% ipython --no-banner

In [1]: import numpy as np

In [2]: np.set_printoptions(precision=2, suppress=True, linewidth=120, legacy="1.25")

In [3]: def tidy(a):
   ...:     return np.round(a, 2) + 0
   ...: 

In [4]: arr = np.load("test9.npy")

In [5]: arr
Out[5]: 
array([[-0.6,  0.2, -0.6],
       [ 0.2, -1. ,  0.6],
       [ 0.1, -1.3,  0.9]])

In [6]: u = np.array([-2, -1])

In [7]: tidy(np.cross(arr[0, :3], arr[1, :3]))
Out[7]: array([-0.48,  0.24,  0.56])

In [8]: tidy(np.convolve(arr[0], u))
Out[8]: array([1.2, 0.2, 1. , 0.6])

In [9]: tidy(np.correlate(arr[0], arr[1], "full"))
Out[9]: array([-0.36,  0.72, -0.68,  0.64, -0.12])

In [10]: t3 = np.stack([arr, 2 * arr, arr[::-1]])

In [11]: tidy(np.einsum("bij,cij->bc", t3, t3))
Out[11]: 
array([[ 4.67,  9.34, -0.32],
       [ 9.34, 18.68, -0.64],
       [-0.32, -0.64,  4.67]])

In [12]: tidy(t3.sum(axis=0))
Out[12]: 
array([[-1.7, -0.7, -0.9],
       [ 0.8, -4. ,  2.4],
       [-0.3, -3.7,  2.1]])

In [13]: np.linalg.matrix_rank(t3)
Out[13]: array([3, 3, 3])

In [14]: tidy(np.linalg.norm(arr))
Out[14]: 2.16

In [15]: np.linalg.matrix_rank(arr)
Out[15]: 3

In [16]: tidy(arr.mean(axis=0))
Out[16]: array([-0.1, -0.7,  0.3])

In [17]: tidy(np.diff(arr, axis=0))
Out[17]: 
array([[ 0.8, -1.2,  1.2],
       [-0.1, -0.3,  0.3]])

In [18]: np.zeros(3, 3)
---------------------------------------------------------------------------
TypeError                                 Traceback (most recent call last)
Cell In[18], line 1
----> 1 np.zeros(3, 3)

TypeError: Cannot interpret '3' as a data type

In [19]: np.count_nonzero(arr)
Out[19]: 9

In [20]: tidy(arr.sum(axis=1))
Out[20]: array([-1. , -0.2, -0.3])

In [21]: tidy(arr.sum(axis=0))
Out[21]: array([-0.3, -2.1,  0.9])

In [22]: rng = np.random.default_rng(682039)

In [23]: F = np.eye(4, dtype=int)[rng.permutation(4)]

In [24]: F
Out[24]: 
array([[0, 0, 0, 1],
       [1, 0, 0, 0],
       [0, 1, 0, 0],
       [0, 0, 1, 0]])

In [25]: x = np.array([-3, 4, -4, 3])

In [26]: target = F @ x

In [27]: beta, lr = np.zeros(4), 1 / np.linalg.norm(F, 2) ** 2

In [28]: for i in range(3):
    ...:     beta -= lr * F.T @ (F @ beta - target)
    ...:     if i % 1 == 0: print(i, round(np.linalg.norm(F @ beta - target), 2))
    ...: 
0 0.0
1 0.0
2 0.0

In [29]: beta
Out[29]: array([-3.,  4., -4.,  3.])

In [30]: mat = np.load("x.npy")

In [31]: mat
Out[31]: 
array([[-3,  0,  0,  0],
       [ 0,  4,  0,  0],
       [ 5,  1, -3,  0],
       [-2, -2,  0, -3]])

In [32]: idx = rng.permutation(4)

In [33]: idx
Out[33]: array([1, 0, 3, 2])

In [34]: Y = mat[idx][:, idx]

In [35]: np.trace(Y)
Out[35]: -5

In [36]: tidy(np.sort(np.abs(np.linalg.eigvals(Y))))
Out[36]: array([3., 3., 3., 4.])

In [37]: Y
Out[37]: 
array([[ 4,  0,  0,  0],
       [ 0, -3,  0,  0],
       [-2, -2, -3,  0],
       [ 1,  5,  0, -3]])

In [38]: np.diag(Y)
Out[38]: array([ 4, -3, -3, -3])

In [39]: np.allclose(Y, mat)
Out[39]: False

In [40]: tidy(np.linalg.det(Y)), tidy(np.linalg.det(mat[idx]))
Out[40]: (-108.0, -108.0)

In [41]: np.allclose(mat @ mat.T, mat.T @ mat)
Out[41]: False

In [42]: np.linalg.determinant(mat)
---------------------------------------------------------------------------
AttributeError                            Traceback (most recent call last)
Cell In[42], line 1
----> 1 np.linalg.determinant(mat)

AttributeError: module 'numpy.linalg' has no attribute 'determinant'

In [43]: mat @ mat
Out[43]: 
array([[  9,   0,   0,   0],
       [  0,  16,   0,   0],
       [-30,   1,   9,   0],
       [ 12,  -2,   0,   9]])

In [44]: tidy(np.linalg.det(mat))
Out[44]: -108.0

In [45]: np.linalg.matrix_power(mat, 3)
Out[45]: 
array([[-27,   0,   0,   0],
       [  0,  64,   0,   0],
       [135,  13, -27,   0],
       [-54, -26,   0, -27]])

In [46]: np.allclose(mat, mat.T)
Out[46]: False

In [47]: evals, V = np.linalg.eig(mat)

In [48]: tidy(np.sort(np.linalg.eigvals(mat.T)))
Out[48]: array([-3., -3., -3.,  4.])

In [49]: W0 = np.load("w.npy")

In [50]: W0
Out[50]: 
array([[ 6,  0,  0],
       [ 0, -4,  0],
       [ 0,  0, -6]])

In [51]: np.prod(np.diag(W0)), tidy(np.linalg.det(W0))
Out[51]: (144, 144.0)

In [52]: [int(np.linalg.matrix_rank(np.linalg.matrix_power(W0, p))) for p in range(1, 4)]
Out[52]: [3, 3, 3]

In [53]: x = np.array([5, 4, 1])

In [54]: h = np.maximum(W0 @ x, 0)

In [55]: np.maximum(W0 @ x, 0) - np.maximum(-W0 @ x, 0)
Out[55]: array([ 30, -16,  -6])

In [56]: W0.T @ h
Out[56]: array([180,   0,   0])

In [57]: W0 * (h > 1e-9)[:, None]
Out[57]: 
array([[6, 0, 0],
       [0, 0, 0],
       [0, 0, 0]])

In [58]: tidy(np.tanh(W0 @ x))
Out[58]: array([ 1., -1., -1.])

In [59]: np.maximum(W0 @ (3 * x), 0)
Out[59]: array([90,  0,  0])

In [60]: h
Out[60]: array([30,  0,  0])

In [61]: A = np.load("arr.npy")

In [62]: tidy(A)
Out[62]: 
array([[-0.48, -0.74, -0.48],
       [ 0.87, -0.48, -0.13],
       [-0.13, -0.48,  0.87]])

In [63]: C2 = A.T @ A

In [64]: (A @ A.T).shape
Out[64]: (3, 3)

In [65]: tidy(C2)
Out[65]: 
array([[1., 0., 0.],
       [0., 1., 0.],
       [0., 0., 1.]])

In [66]: tidy(np.diag(C2))
Out[66]: array([1., 1., 1.])

In [67]: U, sigma = np.linalg.svd(mat)
---------------------------------------------------------------------------
ValueError                                Traceback (most recent call last)
Cell In[67], line 1
----> 1 U, sigma = np.linalg.svd(mat)

ValueError: too many values to unpack (expected 2)

In [68]: U, sigma, VT = np.linalg.svd(mat, full_matrices=False)

In [69]: tidy(sigma / sigma[0])
Out[69]: array([1.  , 0.62, 0.38, 0.19])

In [70]: tidy(np.cumsum(sigma ** 2) / np.sum(sigma ** 2))
Out[70]: array([0.64, 0.88, 0.98, 1.  ])

In [71]: np.allclose(U * sigma @ VT, mat)
Out[71]: True

In [72]: tidy(VT @ VT.T)
Out[72]: 
array([[1., 0., 0., 0.],
       [0., 1., 0., 0.],
       [0., 0., 1., 0.],
       [0., 0., 0., 1.]])

In [73]: idx = rng.permutation(3)

In [74]: idx
Out[74]: array([0, 1, 2])

In [75]: Y = A[idx][:, idx]

In [76]: tidy(np.trace(Y))
Out[76]: -0.09

In [77]: tidy(Y)
Out[77]: 
array([[-0.48, -0.74, -0.48],
       [ 0.87, -0.48, -0.13],
       [-0.13, -0.48,  0.87]])

In [78]: x = np.array([-3, -5, 0])

In [79]: tidy(np.abs(np.linalg.eigvals(Y)))
Out[79]: array([1., 1., 1.])

In [80]: 3 - np.linalg.matrix_rank(Y - np.eye(3), tol=1e-8)
Out[80]: 1

In [81]: tidy(np.sort(np.abs(np.degrees(np.angle(np.linalg.eigvals(Y))))))
Out[81]: array([  0.  , 122.88, 122.88])

In [82]: tidy(np.linalg.inv(Y))
Out[82]: 
array([[-0.48,  0.87, -0.13],
       [-0.74, -0.48, -0.48],
       [-0.48, -0.13,  0.87]])

In [83]: tidy(A[:, 0] @ A[:, 2])
Out[83]: 0.0

In [84]: tidy(np.linalg.norm(A, axis=0))
Out[84]: array([1., 1., 1.])

In [85]: tidy(np.linalg.pinv(A))
Out[85]: 
array([[-0.48,  0.87, -0.13],
       [-0.74, -0.48, -0.48],
       [-0.48, -0.13,  0.87]])

In [86]: tidy(A @ A.T)
Out[86]: 
array([[1., 0., 0.],
       [0., 1., 0.],
       [0., 0., 1.]])

In [87]: tidy(A.T @ A)
Out[87]: 
array([[1., 0., 0.],
       [0., 1., 0.],
       [0., 0., 1.]])

In [88]: data = np.loadtxt("dump.csv", delimiter=",")

In [89]: data
Out[89]: 
array([[ 7. ,  1.5, -0.1, -0.8],
       [ 1. , -0.3,  0.3, -1.7],
       [-8. ,  0.5,  0.6, -1.1],
       [ 8. ,  0.5,  0.3, -0.5]])

In [90]: x = np.array([-3, 0, -3, 0])

In [91]: F.T @ (F @ x)
Out[91]: array([-3,  0, -3,  0])

In [92]: tidy(np.linalg.det(F))
Out[92]: -1.0

In [93]: tidy(np.linalg.inv(F))
Out[93]: 
array([[0., 1., 0., 0.],
       [0., 0., 1., 0.],
       [0., 0., 0., 1.],
       [1., 0., 0., 0.]])

In [94]: 4 - np.linalg.matrix_rank(F - np.eye(4), tol=1e-8)
Out[94]: 1
